% ipython --no-banner

In [1]: import numpy as np

In [2]: np.set_printoptions(precision=1, suppress=True, linewidth=140)

In [3]: rnd = lambda a: np.round(a, 1) + 0

In [4]: A = np.load("sample10.npy")

In [5]: print(A)
[[-3 -2 -1  0  1]
 [ 2  3  4  5  6]
 [ 7  8  9 10 11]
 [12 13 14 15 16]]

In [6]: # null space of dimension 3

In [7]: left, sig, Vh = np.linalg.svd(A)

In [8]: vecs = Vh[:(sig > 1e-8).sum()]

In [9]: rng = np.random.default_rng(704)

In [10]: vec = A[2] + 2 * A[0] + rng.integers(2) * np.eye(5)[0]

In [11]: print(vec)
[ 2.  4.  7. 10. 13.]

In [12]: print(rnd(np.diag(vecs.T @ vecs)))
[0.6 0.3 0.2 0.3 0.6]

In [13]: print(np.linalg.matrix_rank(np.vstack([A, vec])))
3

In [14]: print(rnd(np.linalg.norm(vec - vecs.T @ vecs @ vec)))
0.6

In [15]: print(rnd(vecs.T @ vecs))
[[ 0.6  0.4  0.2  0.  -0.2]
 [ 0.4  0.3  0.2  0.1  0. ]
 [ 0.2  0.2  0.2  0.2  0.2]
 [ 0.   0.1  0.2  0.3  0.4]
 [-0.2  0.   0.2  0.4  0.6]]

In [16]: print(np.allclose(vecs.T @ vecs @ vec, vec))
False

In [17]: print(rnd(A @ np.linalg.pinv(A) @ A))
[[-3. -2. -1.  0.  1.]
 [ 2.  3.  4.  5.  6.]
 [ 7.  8.  9. 10. 11.]
 [12. 13. 14. 15. 16.]]

In [18]: A @ A
Traceback (most recent call last):
  Cell In[18], line 1
    A @ A
ValueError: matmul: Input operand 1 has a mismatch in its core dimension 0, with gufunc signature (n?,k),(k,m?)->(n?,m?) (size 4 is different from 5)


In [19]: cov = A.T @ A

In [20]: print(np.allclose(cov, cov.T))
True

In [21]: print(np.diag(cov))
[206 246 294 350 414]

In [22]: print(np.linalg.matrix_rank(cov))
2

In [23]: m1 = 0.2 ** np.abs(np.subtract.outer(np.arange(2), np.arange(2)))

In [24]: print(m1)
[[1.  0.2]
 [0.2 1. ]]

In [25]: evals, vecs = np.linalg.eigh(m1)

In [26]: vec = np.array([6, -3])

In [27]: print(np.abs(m1).sum(axis=1).max(), np.abs(evals).max())
1.2 1.2

In [28]: print(rnd(vecs * np.sqrt(evals) @ vecs.T))
[[1.  0.1]
 [0.1 1. ]]

In [29]: print(rnd(np.linalg.eigvalsh(m1[1:, 1:])))
[1.]

In [30]: labels = rng.permutation(2)

In [31]: print(labels)
[1 0]

In [32]: B = m1[labels][:, labels]

In [33]: print(np.trace(B))
2.0

In [34]: print(B)
[[1.  0.2]
 [0.2 1. ]]

In [35]: def softmax(z):
    ...:     e = np.exp(z - z.max(axis=-1, keepdims=True))
    ...:     return e / e.sum(axis=-1, keepdims=True)
    ...: 

In [36]: print(rnd(softmax(10 * m1[0])))
[1. 0.]

In [37]: print(rnd(softmax(m1[0])))
[0.7 0.3]

In [38]: S = m1 @ m1.T / np.sqrt(2)

In [39]: print(rnd(softmax(S + np.triu(np.full(S.shape, -np.inf), 1))))
[[1.  0. ]
 [0.4 0.6]]

In [40]: print(softmax(S).round(6).argmax(axis=1))
[0 1]

In [41]: feats = np.array([[0, 3, 1, 1], [3, 2, 3, 1], [1, 3, -2, -1], [1, 1, -1, -4]])

In [42]: # equal to its transpose

In [43]: rk = np.linalg.matrix_rank(A)

In [44]: print(rk)
2

In [45]: N = np.linalg.svd(A)[2][rk:].T

In [46]: print(np.allclose(A @ N, 0))
True

In [47]: print(rnd(N @ N.T))
[[ 0.4 -0.4 -0.2  0.   0.2]
 [-0.4  0.7 -0.2 -0.1  0. ]
 [-0.2 -0.2  0.8 -0.2 -0.2]
 [ 0.  -0.1 -0.2  0.7 -0.4]
 [ 0.2  0.  -0.2 -0.4  0.4]]

In [48]: print(N.shape)
(5, 3)

In [49]: print(np.linalg.matrix_rank(A.T @ A), np.linalg.matrix_rank(A @ A.T))
2 2
